$ python -q
>>> import numpy as np
>>> import numpy.linalg as la
>>> np.set_printoptions(suppress=True, linewidth=160)
>>> X = np.load("out7.npy")
>>> X
array([[ 0.1 , -0.2 , -0.04],
       [ 0.7 , -1.4 , -0.28],
       [ 0.5 , -1.  , -0.2 ],
       [ 0.9 , -1.8 , -0.36],
       [ 0.05, -0.1 , -0.02],
       [-0.8 ,  1.6 ,  0.32],
       [-0.75,  1.5 ,  0.3 ]])
>>> # rank 1
>>> A2 = X / la.norm(X, axis=1, keepdims=True)
>>> gram = A2 @ A2.T
>>> print(gram[6].round(3))
[-1. -1. -1. -1. -1.  1.  1.]
>>> (gram - 2 * np.eye(7)).round(6).argmax(axis=1)
array([1, 0, 0, 0, 0, 6, 5])
>>> print(np.degrees(np.arccos(np.clip(gram[6, 2], -1, 1))))
180.0
>>> u, r1 = X[0], X[2]
>>> u @ r1
np.float64(0.258)
>>> p = (u @ r1) / (u @ u) * u
>>> np.round(r1 - p, 3) + 0
array([0., 0., 0.])
>>> np.round((r1 - p) @ u, 3)
np.float64(0.0)
>>> np.round(la.norm(u + r1) ** 2 + la.norm(u - r1) ** 2, 3)
np.float64(2.683)
>>> [round(float(x), 3) for x in la.svd(X, compute_uv=False)[:3]]
[3.777, 0.0, 0.0]
>>> np.argsort(-la.norm(X, axis=0).round(6), kind="stable")[:3]
array([1, 0, 2])
>>> F = np.loadtxt("x.csv", delimiter=",")
>>> F
array([[3., 1., 3., 3., 2., 1.],
       [3., 3., 3., 3., 2., 2.],
       [0., 2., 3., 0., 0., 0.],
       [0., 3., 2., 0., 2., 2.],
       [2., 0., 1., 2., 0., 0.],
       [0., 3., 3., 3., 0., 1.]])
>>> rng = np.random.default_rng(7064)
>>> lab = rng.permutation(6)
>>> A2 = F[:, lab] * rng.choice([-1, 1], 6)
>>> A2
array([[ 3.,  3., -2.,  1., -3., -1.],
       [ 3.,  3., -2.,  3., -3., -2.],
       [ 0.,  0., -0.,  2., -3., -0.],
       [ 0.,  0., -2.,  3., -2., -2.],
       [ 2.,  2., -0.,  0., -1., -0.],
       [ 3.,  0., -0.,  3., -3., -1.]])
>>> Uu, _, VT = la.svd(F.T @ A2)
>>> lab
array([3, 0, 4, 1, 2, 5])
>>> print(np.round(la.lstsq(F, A2)[0], 3) + 0)
[[ 0.  1.  0.  0.  0.  0.]
 [ 0.  0.  0.  1.  0.  0.]
 [ 0.  0.  0.  0. -1.  0.]
 [ 1.  0.  0.  0.  0.  0.]
 [ 0.  0. -1.  0.  0.  0.]
 [ 0.  0.  0.  0.  0. -1.]]
>>> u, r1 = A2[1], A2[2]
>>> print(u @ r1)
15.0
>>> p = (u @ r1) / (u @ u) * u
>>> np.round(r1 - p, 3)
array([-1.023, -1.023,  0.682,  0.977, -1.977,  0.682])
>>> np.round(la.norm(u + r1) ** 2 + la.norm(u - r1) ** 2, 3)
np.float64(114.0)
>>> blk = np.stack([X, -1 * X, X[::-1]])
>>> la.matrix_rank(blk.reshape(3, -1))
np.int64(2)
>>> np.round(la.norm(blk, axis=(1, 2)), 3)
array([3.777, 3.777, 3.777])
>>> blk.sum(axis=0)
array([[-0.75,  1.5 ,  0.3 ],
       [-0.8 ,  1.6 ,  0.32],
       [ 0.05, -0.1 , -0.02],
       [ 0.9 , -1.8 , -0.36],
       [ 0.5 , -1.  , -0.2 ],
       [ 0.7 , -1.4 , -0.28],
       [ 0.1 , -0.2 , -0.04]])
>>> (blk @ X.T).shape
(3, 7, 7)
>>> np.round(np.einsum("bij,cij->bc", blk, blk), 3)
array([[ 14.267, -14.267,  -2.116],
       [-14.267,  14.267,   2.116],
       [ -2.116,   2.116,  14.267]])
>>> K = np.load("test4.npy")
>>> K
array([[1, 0, 0, 0, 0, 0, 0, 0, 0],
       [0, 1, 0, 0, 0, 0, 0, 0, 0],
       [0, 0, 0, 0, 0, 0, 1, 0, 0],
       [0, 0, 0, 1, 0, 0, 0, 0, 0],
       [0, 0, 0, 0, 0, 0, 0, 1, 0],
       [0, 0, 0, 0, 0, 0, 0, 0, 1],
       [0, 0, 0, 0, 0, 1, 0, 0, 0],
       [0, 0, 1, 0, 0, 0, 0, 0, 0],
       [0, 0, 0, 0, 1, 0, 0, 0, 0]])
>>> # rows sum to 1
>>> print(K @ K.T)
[[1 0 0 0 0 0 0 0 0]
 [0 1 0 0 0 0 0 0 0]
 [0 0 1 0 0 0 0 0 0]
 [0 0 0 1 0 0 0 0 0]
 [0 0 0 0 1 0 0 0 0]
 [0 0 0 0 0 1 0 0 0]
 [0 0 0 0 0 0 1 0 0]
 [0 0 0 0 0 0 0 1 0]
 [0 0 0 0 0 0 0 0 1]]
>>> np.round(la.pinv(K), 3)
array([[1., 0., 0., 0., 0., 0., 0., 0., 0.],
       [0., 1., 0., 0., 0., 0., 0., 0., 0.],
       [0., 0., 0., 0., 0., 0., 0., 1., 0.],
       [0., 0., 0., 1., 0., 0., 0., 0., 0.],
       [0., 0., 0., 0., 0., 0., 0., 0., 1.],
       [0., 0., 0., 0., 0., 0., 1., 0., 0.],
       [0., 0., 1., 0., 0., 0., 0., 0., 0.],
       [0., 0., 0., 0., 1., 0., 0., 0., 0.],
       [0., 0., 0., 0., 0., 1., 0., 0., 0.]])
>>> A = np.loadtxt("run12.csv", delimiter=",")
>>> A.round(3)
array([[-0.177, -0.406, -0.508, -0.151,  0.193, -0.223,  0.661],
       [-0.566, -0.334,  0.148, -0.18 , -0.031,  0.716, -0.033],
       [ 0.035,  0.322, -0.563,  0.608, -0.018,  0.45 ,  0.071],
       [-0.035,  0.449, -0.475, -0.717, -0.051,  0.087, -0.219],
       [ 0.424, -0.569, -0.297, -0.045, -0.565,  0.083, -0.282],
       [-0.247, -0.279, -0.286,  0.161,  0.524, -0.233, -0.652],
       [ 0.636, -0.131,  0.082, -0.184,  0.605,  0.408,  0.073]])
>>> # columns are unit length and at right angles
>>> np.round(A.T @ A, 3) + 0
array([[1., 0., 0., 0., 0., 0., 0.],
       [0., 1., 0., 0., 0., 0., 0.],
       [0., 0., 1., 0., 0., 0., 0.],
       [0., 0., 0., 1., 0., 0., 0.],
       [0., 0., 0., 0., 1., 0., 0.],
       [0., 0., 0., 0., 0., 1., 0.],
       [0., 0., 0., 0., 0., 0., 1.]])
>>> np.round(la.pinv(A), 3)
array([[-0.177, -0.566,  0.035, -0.035,  0.424, -0.247,  0.636],
       [-0.406, -0.334,  0.322,  0.449, -0.569, -0.279, -0.131],
       [-0.508,  0.148, -0.563, -0.475, -0.297, -0.286,  0.082],
       [-0.151, -0.18 ,  0.608, -0.717, -0.045,  0.161, -0.184],
       [ 0.193, -0.031, -0.018, -0.051, -0.565,  0.524,  0.605],
       [-0.223,  0.716,  0.45 ,  0.087,  0.083, -0.233,  0.408],
       [ 0.661, -0.033,  0.071, -0.219, -0.282, -0.652,  0.073]])
>>> np.round(np.abs(la.svd(F)[2][-1]), 3)
array([0.016, 0.394, 0.261, 0.122, 0.42 , 0.765])
>>> np.argsort(-la.norm(F, axis=0).round(6), kind="stable")[:3]
array([2, 1, 3])
>>> round(np.log10(la.cond(F)))
2
>>> np.round(la.norm(F, 2) / la.norm(F), 3)
np.float64(0.893)
>>> la.matrix_rank(F, rtol=0.1)
np.int64(4)
>>> [round(float(x), 3) for x in la.svd(F, compute_uv=False)[:3]]
[10.866, 4.271, 2.796]
>>> print(la.cond(F) > 100)
True
